In [1]: import numpy as np

In [2]: np.set_printoptions(precision=1, suppress=True, linewidth=200)

In [3]: def rnd(a):
   ...:     return np.round(a, 1) + 0
   ...: 

In [4]: J = -2 * np.eye(2) + np.eye(2, k=1)

In [5]: J
Out[5]: 
array([[-2.,  1.],
       [ 0., -2.]])

In [6]: out = np.linalg.inv(J)

In [7]: rnd(np.linalg.det(J) * np.linalg.det(out))
Out[7]: np.float64(1.0)

In [8]: rnd(np.linalg.det(J) * out)
Out[8]: 
array([[-2., -1.],
       [ 0., -2.]])

In [9]: (np.abs(out) > 1e-9).astype(int)
Out[9]: 
array([[1, 1],
       [0, 1]])

In [10]: print(rnd(np.linalg.inv(out)))
[[-2.  1.]
 [ 0. -2.]]

In [11]: rnd(np.linalg.cond(J))
Out[11]: np.float64(1.6)

In [12]: rnd(out)
Out[12]: 
array([[-0.5, -0.2],
       [ 0. , -0.5]])

In [13]: left, sigma, Vh = np.linalg.svd(J, full_matrices=False)

In [14]: print(left.shape, sigma.shape, Vh.shape)
(2, 2) (2,) (2, 2)

In [15]: print(np.abs(left[:, 0]).round(6).argmax())
0

In [16]: print(rnd(np.abs(Vh[0])))
[0.6 0.8]

In [17]: rnd(np.cumsum(sigma ** 2) / np.sum(sigma ** 2))
Out[17]: array([0.7, 1. ])

In [18]: proj = np.triu(np.array([[-3, -1], [-2, -1]]), 1) + np.eye(2)

In [19]: out = proj @ J @ np.linalg.inv(proj)

In [20]: np.linalg.matrix_rank(out)
Out[20]: np.int64(2)

In [21]: rnd(np.linalg.det(out))
Out[21]: np.float64(4.0)

In [22]: out = J / np.linalg.norm(J, axis=1, keepdims=True)

In [23]: G = out @ out.T

In [24]: rnd(np.linalg.norm(out, axis=1))
Out[24]: array([1., 1.])

In [25]: rnd(G[1])
Out[25]: array([-0.4,  1. ])

In [26]: (G - 2 * np.eye(2)).round(6).argmax(axis=1)
Out[26]: array([1, 0])

In [27]: K = np.load("w.npy")

In [28]: K
Out[28]: 
array([[1, 1, 1, 1],
       [2, 2, 2, 2],
       [1, 1, 1, 1],
       [2, 2, 2, 2]])

In [29]: proj = np.triu(np.array([[-2, 3, 1, -2], [2, -3, 1, 1], [1, -1, -2, 2], [2, 2, 0, -1]]), 1) + np.eye(4)

In [30]: out = proj @ K @ np.linalg.inv(proj)

In [31]: out
Out[31]: 
array([[  4.,  -8.,   8.,   4.],
       [  5., -10.,  10.,   5.],
       [  5., -10.,  10.,   5.],
       [  2.,  -4.,   4.,   2.]])

In [32]: rnd(np.poly(out))
Out[32]: array([ 1., -6.,  0.,  0.,  0.])

In [33]: rnd(np.linalg.det(out))
Out[33]: np.float64(0.0)

In [34]: np.trace(out), np.trace(K)
Out[34]: (np.float64(6.0), np.int64(6))

In [35]: left, sigma, Vh = np.linalg.svd(out)

In [36]: evecs = Vh[:(sigma > 1e-8).sum()]

In [37]: rng = np.random.default_rng(39)

In [38]: x = out[1] + -1 * out[3] + rng.integers(2) * np.eye(4)[2]

In [39]: x
Out[39]: array([ 3., -6.,  7.,  3.])

In [40]: rnd(np.diag(evecs.T @ evecs))
Out[40]: array([0.1, 0.4, 0.4, 0.1])

In [41]: rnd(np.linalg.norm(x - evecs.T @ evecs @ x))
Out[41]: np.float64(0.8)

In [42]: np.allclose(evecs.T @ evecs @ x, x)
Out[42]: False

In [43]: left, sigma, Vh = np.linalg.svd(K)

In [44]: evecs = Vh[:(sigma > 1e-8).sum()]

In [45]: x = K[0] + 4 * K[1] + rng.integers(2) * np.eye(4)[3]

In [46]: x
Out[46]: array([ 9.,  9.,  9., 10.])

In [47]: rnd(evecs.T @ evecs)
Out[47]: 
array([[0.3, 0.3, 0.3, 0.3],
       [0.3, 0.2, 0.2, 0.2],
       [0.3, 0.2, 0.2, 0.2],
       [0.3, 0.2, 0.2, 0.2]])

In [48]: np.linalg.matrix_rank(np.vstack([K, x]))
Out[48]: np.int64(2)

In [49]: np.allclose(evecs.T @ evecs @ x, x)
Out[49]: False

In [50]: lab = rng.permutation(2)

In [51]: lab
Out[51]: array([1, 0])

In [52]: out = J[lab][:, lab]

In [53]: rnd(np.linalg.det(out)), rnd(np.linalg.det(J[lab]))
Out[53]: (np.float64(4.0), np.float64(-4.0))
